$ ipython --no-banner

In [1]: import numpy as np

In [2]: np.set_printoptions(precision=2, suppress=True, linewidth=140, floatmode="fixed")

In [3]: mat = np.load("test7.npy")

In [4]: mat
Out[4]: 
array([[ 1,  2,  0,  0,  1,  0, -2,  1, -2, -2, -1, -1, -2,  0, -2, -1],
       [ 2,  4,  0,  0,  2,  0, -4,  2, -4, -4, -2, -2, -4,  0, -4, -2],
       [ 0,  0,  0,  0,  0,  0,  0,  0,  0,  0,  0,  0,  0,  0,  0,  0],
       [ 0,  0,  0,  0,  0,  0,  0,  0,  0,  0,  0,  0,  0,  0,  0,  0],
       [ 1,  2,  0,  0,  1,  0, -2,  1, -2, -2, -1, -1, -2,  0, -2, -1],
       [ 0,  0,  0,  0,  0,  0,  0,  0,  0,  0,  0,  0,  0,  0,  0,  0],
       [-2, -4,  0,  0, -2,  0,  4, -2,  4,  4,  2,  2,  4,  0,  4,  2],
       [ 1,  2,  0,  0,  1,  0, -2,  1, -2, -2, -1, -1, -2,  0, -2, -1],
       [-2, -4,  0,  0, -2,  0,  4, -2,  4,  4,  2,  2,  4,  0,  4,  2],
       [-2, -4,  0,  0, -2,  0,  4, -2,  4,  4,  2,  2,  4,  0,  4,  2],
       [-1, -2,  0,  0, -1,  0,  2, -1,  2,  2,  1,  1,  2,  0,  2,  1],
       [-1, -2,  0,  0, -1,  0,  2, -1,  2,  2,  1,  1,  2,  0,  2,  1],
       [-2, -4,  0,  0, -2,  0,  4, -2,  4,  4,  2,  2,  4,  0,  4,  2],
       [ 0,  0,  0,  0,  0,  0,  0,  0,  0,  0,  0,  0,  0,  0,  0,  0],
       [-2, -4,  0,  0, -2,  0,  4, -2,  4,  4,  2,  2,  4,  0,  4,  2],
       [-1, -2,  0,  0, -1,  0,  2, -1,  2,  2,  1,  1,  2,  0,  2,  1]])

In [5]: np.abs(np.diag(np.linalg.qr(mat)[1])) > 1e-9
Out[5]: array([ True, False, False, False, False, False, False, False, False, False, False, False, False, False, False, False])

In [6]: np.unique(mat.round(6), axis=0).shape
Out[6]: (5, 16)

In [7]: np.linalg.matrix_rank(mat, rtol=0.1)
Out[7]: np.int64(1)

In [8]: np.linalg.cond(mat) > 100
Out[8]: np.True_

In [9]: np.argsort(-np.linalg.norm(mat, axis=0).round(6), kind="stable")[:3]
Out[9]: array([1, 6, 8])

In [10]: E = np.load("sample13.npy")

In [11]: E
Out[11]: 
array([[ 1,  1,  1,  1, -1, -1, -1, -1],
       [ 1,  1, -1, -1,  1,  1, -1, -1],
       [ 1, -1, -1,  1, -1,  1,  1, -1],
       [ 1, -1,  1, -1, -1,  1, -1,  1],
       [ 1, -1, -1,  1,  1, -1, -1,  1],
       [ 1, -1,  1, -1,  1, -1,  1, -1],
       [ 1,  1, -1, -1, -1, -1,  1,  1],
       [ 1,  1,  1,  1,  1,  1,  1,  1]])

In [12]: u = np.array([3, 0, 0])

In [13]: np.polyval(u, E[3])
Out[13]: array([3, 3, 3, 3, 3, 3, 3, 3])

In [14]: np.correlate(E[3], E[6], "full")
Out[14]: array([ 1,  0, -1,  0, -3,  0,  3,  0,  3,  0, -3,  0, -1,  0,  1])

In [15]: np.array([np.convolve(row, u, "same") for row in E])
Out[15]: 
array([[ 3,  3,  3, -3, -3, -3, -3,  0],
       [ 3, -3, -3,  3,  3, -3, -3,  0],
       [-3, -3,  3, -3,  3,  3, -3,  0],
       [-3,  3, -3, -3,  3, -3,  3,  0],
       [-3, -3,  3,  3, -3, -3,  3,  0],
       [-3,  3, -3,  3, -3,  3, -3,  0],
       [ 3, -3, -3, -3, -3,  3,  3,  0],
       [ 3,  3,  3,  3,  3,  3,  3,  0]])
